>>> import numpy as np
>>> np.set_printoptions(suppress=True, linewidth=100)
>>> m1 = np.diag(5 * np.array([0, -1, 1, -2, 1, 0, 2, 1, 1])) + np.array([[2, 1, 0, 2, 2, 1, -1, -2, 1],
...     [2, -2, 2, 0, -2, 2, 1, -1, 0],
...     [1, -2, -1, 0, 1, -2, -2, 0, -1],
...     [-1, 2, -2, 0, 1, 0, 0, 1, 1],
...     [-1, 1, 0, -2, -1, 2, 0, 1, 1],
...     [1, -2, 0, 1, -1, 0, -2, -2, 0],
...     [-2, 0, -1, 1, -2, -1, -1, -1, -2],
...     [1, 0, 2, -2, -1, 0, 2, -1, 1],
...     [1, -2, 1, 1, 2, 0, 1, -1, -2]])
>>> m1
array([[  2,   1,   0,   2,   2,   1,  -1,  -2,   1],
       [  2,  -7,   2,   0,  -2,   2,   1,  -1,   0],
       [  1,  -2,   4,   0,   1,  -2,  -2,   0,  -1],
       [ -1,   2,  -2, -10,   1,   0,   0,   1,   1],
       [ -1,   1,   0,  -2,   4,   2,   0,   1,   1],
       [  1,  -2,   0,   1,  -1,   0,  -2,  -2,   0],
       [ -2,   0,  -1,   1,  -2,  -1,   9,  -1,  -2],
       [  1,   0,   2,  -2,  -1,   0,   2,   4,   1],
       [  1,  -2,   1,   1,   2,   0,   1,  -1,   3]])
>>> Uu, sig, Vt = np.linalg.svd(m1)
>>> sig.round(2)
array([12.19, 10.62,  8.45,  5.77,  5.47,  3.86,  2.89,  1.97,  0.08])
>>> np.argmax(sig[:-1] / (sig[1:] + 1e-6)) + 1
np.int64(8)
>>> Y = Uu[:, :8] @ np.diag(sig[:8]) @ Vt[:8]
>>> np.round(np.abs(m1 - Y).max(), 2)
np.float64(0.04)
>>> round(float(np.linalg.norm(m1 - Y) / np.linalg.norm(m1)), 2)
0.0
>>> np.linalg.matrix_rank(Y)
np.int64(8)
>>> Y.round(2) + 0
array([[  2.  ,   1.  ,   0.  ,   2.  ,   2.  ,   1.  ,  -1.  ,  -2.  ,   1.  ],
       [  1.99,  -7.  ,   2.01,   0.  ,  -2.01,   2.01,   1.  ,  -1.01,   0.  ],
       [  1.  ,  -2.  ,   4.  ,   0.  ,   1.  ,  -2.  ,  -2.  ,   0.  ,  -1.  ],
       [ -1.  ,   2.  ,  -2.  , -10.  ,   1.  ,   0.  ,   0.  ,   1.  ,   1.  ],
       [ -0.99,   0.99,  -0.01,  -2.  ,   4.01,   1.99,   0.  ,   1.01,   0.99],
       [  1.03,  -2.02,  -0.04,   1.  ,  -0.98,  -0.02,  -2.  ,  -1.98,  -0.02],
       [ -2.  ,   0.  ,  -1.01,   1.  ,  -2.  ,  -1.  ,   9.  ,  -1.  ,  -2.  ],
       [  1.01,  -0.01,   1.99,  -2.  ,  -0.99,  -0.01,   2.  ,   4.01,   0.99],
       [  1.  ,  -2.  ,   1.  ,   1.  ,   2.  ,   0.  ,   1.  ,  -1.  ,   3.  ]])
>>> round(np.linalg.norm(m1 - Y, 2), 2), round(float(sig[8]), 2)
(np.float64(0.08), 0.08)
>>> rng = np.random.default_rng(9654)
>>> labels = rng.permutation(9)
>>> Y = m1[:, labels] * rng.choice([-1, 1], 9)
>>> Y
array([[-2, -1, -1,  0, -1, -2, -2, -2,  1],
       [-2,  0,  1,  2, -2,  2, -1,  0, -7],
       [-1,  1, -2,  4,  2, -1,  0,  0, -2],
       [ 1, -1,  0, -2,  0, -1,  1, 10,  2],
       [ 1, -1,  0,  0, -2, -4,  1,  2,  1],
       [-1,  0, -2,  0,  0,  1, -2, -1, -2],
       [ 2,  2,  9, -1,  1,  2, -1, -1,  0],
       [-1, -1,  2,  2,  0,  1,  4,  2,  0],
       [-1, -3,  1,  1,  0, -2, -1, -1, -2]])
>>> Uu, _, Vt = np.linalg.svd(m1.T @ Y)
>>> np.round(Uu @ Vt, 2) + 0
array([[-1.,  0.,  0.,  0.,  0.,  0.,  0.,  0.,  0.],
       [ 0.,  0.,  0.,  0.,  0.,  0.,  0.,  0.,  1.],
       [ 0.,  0.,  0.,  1.,  0.,  0.,  0.,  0.,  0.],
       [ 0.,  0.,  0.,  0.,  0.,  0.,  0., -1.,  0.],
       [ 0.,  0.,  0.,  0.,  0., -1.,  0.,  0.,  0.],
       [ 0.,  0.,  0.,  0., -1.,  0.,  0.,  0.,  0.],
       [ 0.,  0.,  1.,  0.,  0.,  0.,  0.,  0.,  0.],
       [ 0.,  0.,  0.,  0.,  0.,  0.,  1.,  0.,  0.],
       [ 0., -1.,  0.,  0.,  0.,  0.,  0.,  0.,  0.]])
>>> x = np.array([2, 0, 1, 3, 4, -1, -2, -3, 5])
>>> rhs = Y @ x
>>> rhs
array([  8, -40,   7, -25,  -5,  -8,  17,  -9,  -1])
>>> np.round(np.linalg.solve(Y, rhs + Y[:, 2]), 2) + 0
array([ 2.,  0.,  2.,  3.,  4., -1., -2., -3.,  5.])
>>> np.round(np.linalg.solve(Y, Y[:, 3]), 2) + 0
array([0., 0., 0., 1., 0., 0., 0., 0., 0.])
>>> np.round(np.linalg.solve(Y, 3 * rhs), 2) + 0
array([ 6.,  0.,  3.,  9., 12., -3., -6., -9., 15.])
>>> np.round(np.linalg.solve(Y, rhs), 2) + 0
array([ 2.,  0.,  1.,  3.,  4., -1., -2., -3.,  5.])
>>> A = np.loadtxt("m.csv", delimiter=",")
>>> A
array([[-38.,   5.,  -1.,   0.,   1.,   4.,  -1.,   5.,  -1.,  -2.,   4.,  -1.,   5.,   1.],
       [ -5., -16.,   1.,  -4.,   2.,   0.,   5.,   0.,   2.,  -3.,   0.,   0.,  -3.,  -4.],
       [ -2.,  -3., -45.,  -4.,  -2.,  -2.,  -2.,   2.,  -3.,   5.,   4.,  -3.,  -5.,  -3.],
       [  1.,  -5.,  -2.,  -1.,  -5.,   2.,  -5.,  -4.,   4.,   2.,   2.,   2.,  -2.,  -4.],
       [ -2.,  -3.,  -1.,   5., -42.,   3.,   4.,   5.,   0.,   0.,  -4.,  -1.,  -3.,  -1.],
       [  1.,  -1.,   3.,  -4.,  -3., -37.,  -1.,  -4.,  -3.,   4.,  -5.,   1.,  -5.,   0.],
       [  3.,  -3.,  -4.,   3.,   2.,  -4.,  -3.,   1.,   2.,  -2.,   4.,  -5.,   5.,   4.],
       [  4.,  -2.,   5.,   1.,   4.,  -2.,  -2.,  22.,   0.,  -2.,  -4.,  -3.,   0.,  -1.],
       [  4.,  -2.,  -5.,   4.,  -5.,   0.,  -1.,   5., -21.,   4.,   2.,   5.,  -2.,   2.],
       [ -5.,  -5.,   4.,   4.,   3.,   0.,  -3.,   0.,   5.,   4.,   0.,   4.,  -3.,   0.],
       [ -2.,   1.,   4.,  -2.,   4.,   2.,   3.,   4.,   3.,   5., -39.,  -4.,  -4.,   2.],
       [  5.,  -4.,  -1.,   5.,  -4.,  -3.,  -2.,   3.,  -3.,   2.,  -5., -44.,   5.,   4.],
       [ -1.,  -2.,   3.,   1.,   1.,   2.,  -3.,  -4.,  -2.,   5.,   3.,  -2., -38.,   5.],
       [ -3.,   3.,   2.,   2.,  -2.,   0.,   1.,  -3.,  -4.,  -5.,   5.,  -3.,  -3., -38.]])
>>> u = np.array([2, 9, 9, 8, 2, 1, 1, 9, 8, 0, 0, 7, 9, 3])
>>> Y = A + np.outer(u, np.eye(14)[3])
>>> round(np.linalg.det(Y) / np.linalg.det(A), 2), round(1 + np.linalg.solve(A, u)[3], 2)
(np.float64(0.16), np.float64(0.16))
>>> np.allclose(A, A.T)
False
>>> np.round(np.sort(np.abs(np.linalg.eigvals(A))), 2)
array([ 5.25,  5.25,  7.89, 17.56, 22.3 , 24.98, 34.46, 35.55, 35.55, 40.51, 40.51, 40.59, 48.07,
       48.07])
>>> np.trace(A)
np.float64(-336.0)
>>> feats = np.load("case11.npy")
>>> feats
array([[0, 0, 0, 1, 0, 0, 0],
       [0, 0, 0, 0, 0, 0, 0],
       [0, 0, 0, 0, 0, 0, 0],
       [1, 0, 0, 0, 0, 0, 0],
       [0, 0, 0, 0, 0, 1, 0],
       [0, 0, 0, 0, 1, 0, 1],
       [0, 0, 0, 0, 0, 1, 0]])
>>> # looks like rank 4
>>> rk = np.linalg.matrix_rank(feats)
>>> rk
np.int64(4)
>>> N = np.linalg.svd(feats)[2][rk:].T
>>> [int(np.linalg.matrix_rank(feats[:, :j + 1])) for j in range(7)]
[1, 1, 1, 2, 3, 4, 4]
>>> feats @ N
array([[0., 0., 0.],
       [0., 0., 0.],
       [0., 0., 0.],
       [0., 0., 0.],
       [0., 0., 0.],
       [0., 0., 0.],
       [0., 0., 0.]])
>>> N.shape
(7, 3)
>>> np.round(N @ N.T, 2)
array([[ 0. ,  0. ,  0. ,  0. ,  0. ,  0. ,  0. ],
       [ 0. ,  1. ,  0. ,  0. ,  0. ,  0. ,  0. ],
       [ 0. ,  0. ,  1. ,  0. ,  0. ,  0. ,  0. ],
       [ 0. ,  0. ,  0. ,  0. ,  0. ,  0. ,  0. ],
       [ 0. ,  0. ,  0. ,  0. ,  0.5,  0. , -0.5],
       [ 0. ,  0. ,  0. ,  0. ,  0. ,  0. ,  0. ],
       [ 0. ,  0. ,  0. ,  0. , -0.5,  0. ,  0.5]])
>>> J = np.loadtxt("layer16.csv", delimiter=",")
>>> J.round(2)
array([[ 33.06, -38.65, -52.43,   5.83],
       [ 31.61, -36.6 , -50.03,   5.58],
       [ 31.53, -36.48, -49.89,   5.56],
       [ 26.63, -29.67, -41.8 ,   4.73],
       [ 23.53, -25.5 , -36.72,   4.22],
       [ 17.19, -17.37, -26.45,   3.26],
       [ 14.8 , -14.49, -22.64,   2.92],
       [ 14.42, -14.04, -22.03,   2.86],
       [ 13.08, -12.48, -19.91,   2.68],
       [ 11.81, -11.04, -17.91,   2.51],
       [ 10.8 ,  -9.93, -16.34,   2.37],
       [  5.88,  -4.96,  -8.77,   1.71],
       [  5.87,  -4.96,  -8.76,   1.71],
       [  5.51,  -4.63,  -8.22,   1.66],
       [  4.77,  -3.97,  -7.11,   1.54],
       [  3.43,  -2.85,  -5.11,   1.32],
       [  3.01,  -2.52,  -4.5 ,   1.24],
       [  2.66,  -2.25,  -3.99,   1.16],
       [  0.84,  -0.85,  -1.31,   0.58],
       [  0.73,  -0.76,  -1.15,   0.53],
       [  0.67,  -0.7 ,  -1.05,   0.49],
       [  0.64,  -0.67,  -1.  ,   0.47],
       [  0.29,  -0.35,  -0.47,   0.25],
       [ -0.33,   0.53,   0.58,  -0.4 ],
       [ -0.41,   0.71,   0.74,  -0.53],
       [ -0.44,   0.78,   0.8 ,  -0.59],
       [ -0.55,   1.07,   1.03,  -0.8 ],
       [ -0.95,   2.79,   2.08,  -1.93],
       [ -1.02,   3.24,   2.31,  -2.19],
       [ -1.02,   3.27,   2.32,  -2.21],
       [ -1.42,   6.31,   3.79,  -3.84],
       [ -1.47,   6.74,   3.99,  -4.05],
       [ -1.49,   6.96,   4.09,  -4.16],
       [ -1.5 ,   7.04,   4.13,  -4.19],
       [ -1.77,   9.17,   5.13,  -5.19],
       [ -1.77,   9.22,   5.15,  -5.21],
       [ -2.58,  15.26,   8.07,  -7.78],
       [ -2.69,  16.03,   8.45,  -8.09],
       [ -2.72,  16.22,   8.54,  -8.17],
       [ -3.34,  20.3 ,  10.59,  -9.76],
       [ -4.31,  26.23,  13.65, -11.96],
       [ -5.71,  34.17,  17.87, -14.77],
       [ -9.48,  53.47,  28.56, -21.19],
       [ -9.72,  54.67,  29.25, -21.58],
       [ -9.98,  55.89,  29.94, -21.97]])
>>> # rows and columns are dependent
>>> ang = np.radians(36)
>>> r_ = np.eye(4)
>>> r_[2, 2] = r_[0, 0] = np.cos(ang)
>>> r_[2, 0], r_[0, 2] = -np.sin(ang), np.sin(ang)
>>> r_.round(2)
array([[ 0.81,  0.  ,  0.59,  0.  ],
       [ 0.  ,  1.  ,  0.  ,  0.  ],
       [-0.59,  0.  ,  0.81,  0.  ],
       [ 0.  ,  0.  ,  0.  ,  1.  ]])
>>> Y = J @ r_.T
>>> np.allclose(J @ J.T, Y @ Y.T)
True
>>> np.allclose(np.linalg.norm(J, axis=1), np.linalg.norm(Y, axis=1))
True
>>> np.round(np.linalg.svd(J, compute_uv=False), 2) + 0, np.round(np.linalg.svd(Y, compute_uv=False), 2) + 0
(array([203.19,  61.2 ,   6.18,   0.  ]), array([203.19,  61.2 ,   6.18,   0.  ]))
>>> data = np.diag(5 * np.array([-2, -2, 1, 0, -3, -4, 3, 3, -3, -5, -2, -1])) + np.array([[1, 2, 1, 0, -3, 1, 2, 0, -2, -1, 0, 0],
...     [3, -3, -1, -2, 2, 2, 0, 0, -3, -1, 0, 1],
...     [1, 0, -2, -2, 2, -2, 3, -1, 3, 1, 2, -1],
...     [1, -3, 0, 1, -2, 0, -3, -2, -3, 2, 0, 0],
...     [-2, 2, -1, -2, -3, 1, -2, 2, 2, 1, -1, -1],
...     [-2, 0, 3, 1, 3, 0, -3, 0, 3, 1, -3, -3],
...     [-1, 2, 0, -1, 3, 1, 3, 1, 3, 1, -1, 0],
...     [0, 0, 1, 1, 2, 0, -1, 0, -2, 1, 2, 1],
...     [-1, 0, 0, 2, -2, -1, 0, 0, 3, -3, 3, 0],
...     [-2, 3, 1, 0, -1, -2, -1, 1, -1, -2, -1, -1],
...     [0, -2, -3, 0, 0, 1, 1, 0, -3, 3, 2, 2],
...     [0, 0, 0, 1, -1, 2, -1, 2, 1, 1, -3, -2]])
>>> data
array([[ -9,   2,   1,   0,  -3,   1,   2,   0,  -2,  -1,   0,   0],
       [  3, -13,  -1,  -2,   2,   2,   0,   0,  -3,  -1,   0,   1],
       [  1,   0,   3,  -2,   2,  -2,   3,  -1,   3,   1,   2,  -1],
       [  1,  -3,   0,   1,  -2,   0,  -3,  -2,  -3,   2,   0,   0],
       [ -2,   2,  -1,  -2, -18,   1,  -2,   2,   2,   1,  -1,  -1],
       [ -2,   0,   3,   1,   3, -20,  -3,   0,   3,   1,  -3,  -3],
       [ -1,   2,   0,  -1,   3,   1,  18,   1,   3,   1,  -1,   0],
       [  0,   0,   1,   1,   2,   0,  -1,  15,  -2,   1,   2,   1],
       [ -1,   0,   0,   2,  -2,  -1,   0,   0, -12,  -3,   3,   0],
       [ -2,   3,   1,   0,  -1,  -2,  -1,   1,  -1, -27,  -1,  -1],
       [  0,  -2,  -3,   0,   0,   1,   1,   0,  -3,   3,  -8,   2],
       [  0,   0,   0,   1,  -1,   2,  -1,   2,   1,   1,  -3,  -7]])
>>> x = np.array([9, 6, 0, 8, 2, 4, 5, 6, 4, 1, 7, 7])
>>> rhs = data @ x
>>> beta, lr = np.zeros(12), 1 / np.linalg.norm(data, 2) ** 2
>>> for i in range(60):
...     beta -= lr * data.T @ (data @ beta - rhs)
...     if i % 10 == 0: print(i, round(np.linalg.norm(data @ beta - rhs), 2))
... 
0 154.56
10 40.2
20 22.3
30 15.1
40 12.21
50 10.99
>>> beta.round(2)
array([ 8.86,  7.3 , -1.07,  1.57,  2.92,  3.78,  4.41,  6.2 ,  2.58,  1.24,  6.93,  5.78])
>>> round(float(np.linalg.cond(data)), 2)
26.74
